>>> import numpy as np
>>> np.set_printoptions(precision=3, suppress=True, linewidth=120, legacy="1.25")
>>> tidy = lambda a: np.round(a, 3) + 0
>>> rng = np.random.default_rng(651)
>>> labels = rng.integers(0, 3, 13)
>>> E = np.triu((labels[:, None] == labels) & (rng.random((13, 13)) < 0.8), 1).astype(int)
>>> E += E.T
>>> print(E)
[[0 0 0 1 0 0 1 0 1 1 0 0 0]
 [0 0 1 0 0 0 0 0 0 0 0 0 0]
 [0 1 0 0 0 0 0 0 0 0 0 0 0]
 [1 0 0 0 0 0 0 0 1 0 0 1 0]
 [0 0 0 0 0 1 0 1 0 0 1 0 1]
 [0 0 0 0 1 0 0 1 0 0 0 0 1]
 [1 0 0 0 0 0 0 0 1 0 0 1 0]
 [0 0 0 0 1 1 0 0 0 0 1 0 1]
 [1 0 0 1 0 0 1 0 0 0 0 0 0]
 [1 0 0 0 0 0 0 0 0 0 0 1 0]
 [0 0 0 0 1 0 0 1 0 0 0 0 1]
 [0 0 0 1 0 0 1 0 0 1 0 0 0]
 [0 0 0 0 1 1 0 1 0 0 1 0 0]]
>>> U, sig, vt = np.linalg.svd(E)
>>> V = vt[:(sig > 1e-8).sum()]
>>> x = E[1] + 3 * E[11] + rng.integers(2) * np.eye(13)[10]
>>> x
array([0., 0., 1., 3., 0., 0., 3., 0., 0., 3., 1., 0., 0.])
>>> np.linalg.matrix_rank(np.vstack([E, x]))
11
>>> np.all(np.linalg.eigvalsh(E) > 0)
False
>>> print([round(float(np.linalg.det(E[:i, :i])), 2) + 0 for i in range(1, 14)])
[0.0, 0.0, 0.0, 1.0, 0.0, -1.0, 0.0, 0.0, 0.0, 0.0, 0.0, 0.0, 0.0]
>>> tidy(np.linalg.eigvalsh(E).min())
-2.509
>>> A = np.loadtxt("m.csv", delimiter=",")
>>> print(tidy(A))
[[-3.842 -0.458 -1.467 -2.938 -2.478 -3.616 -6.54   3.502]
 [ 1.772  4.28  -1.034  1.077 -4.776  1.205 -7.156 -0.921]
 [-5.286 -3.47  -0.823 -3.848  0.723 -4.651 -1.896  4.334]
 [-2.751 -4.679  0.78  -1.807  4.556 -2.094  6.197  1.766]
 [-4.568 -4.824  0.056 -3.201  3.279 -3.812  2.923  3.434]
 [ 0.057  3.269 -1.35  -0.178 -4.708 -0.317 -8.058  0.504]
 [ 5.264  3.309  0.882  3.842 -0.506  4.649  2.255 -4.341]
 [ 0.884  3.801 -1.216  0.424 -4.805  0.412 -7.734 -0.176]
 [-4.586 -1.583 -1.315 -3.436 -1.45  -4.197 -5.215  4.003]
 [-5.292 -3.542 -0.796 -3.848  0.821 -4.649 -1.73   4.328]
 [ 2.411  4.558 -0.875  1.552 -4.657  1.784 -6.573 -1.47 ]
 [ 5.171  2.905  1.011  3.797  0.005  4.606  3.079 -4.323]
 [ 4.446  4.859 -0.123  3.104 -3.43   3.692 -3.255 -3.315]
 [-5.289 -3.507 -0.81  -3.848  0.773 -4.65  -1.811  4.331]
 [-1.26  -4.016  1.144 -0.7    4.81  -0.746  7.52   0.489]
 [-2.852  0.731 -1.539 -2.254 -3.397 -2.805 -7.532  2.782]
 [ 1.153 -2.348  1.485  1.051  4.358  1.367  8.174 -1.474]
 [ 4.629  4.801 -0.02   3.249 -3.197  3.873 -2.746 -3.495]
 [ 5.291  3.531  0.8    3.848 -0.806  4.65   1.756 -4.329]
 [ 3.824  4.904 -0.411  2.62  -4.004  3.093 -4.612 -2.727]
 [-3.414  0.087 -1.511 -2.644 -2.92  -3.269 -7.045  3.196]]
>>> Ac = A - A.mean(axis=0)
>>> V = np.linalg.svd(Ac)[2][:2]
>>> M2 = Ac - Ac @ V.T @ V
>>> tidy(np.cov(Ac @ V.T, rowvar=False))
array([[58.062,  0.   ],
       [ 0.   , 41.253]])
>>> tidy(M2.std(axis=0))
array([0., 0., 0., 0., 0., 0., 0., 0.])
>>> tidy(np.linalg.norm(M2) / np.linalg.norm(Ac))
0.0
>>> tidy(np.diag(V.T @ V))
array([0.281, 0.241, 0.024, 0.148, 0.232, 0.216, 0.67 , 0.188])
>>> print(tidy((Ac @ V.T).std(axis=0)))
[7.436 6.268]
>>> np.linalg.norm(M2, axis=1).round(6).argmax()
0
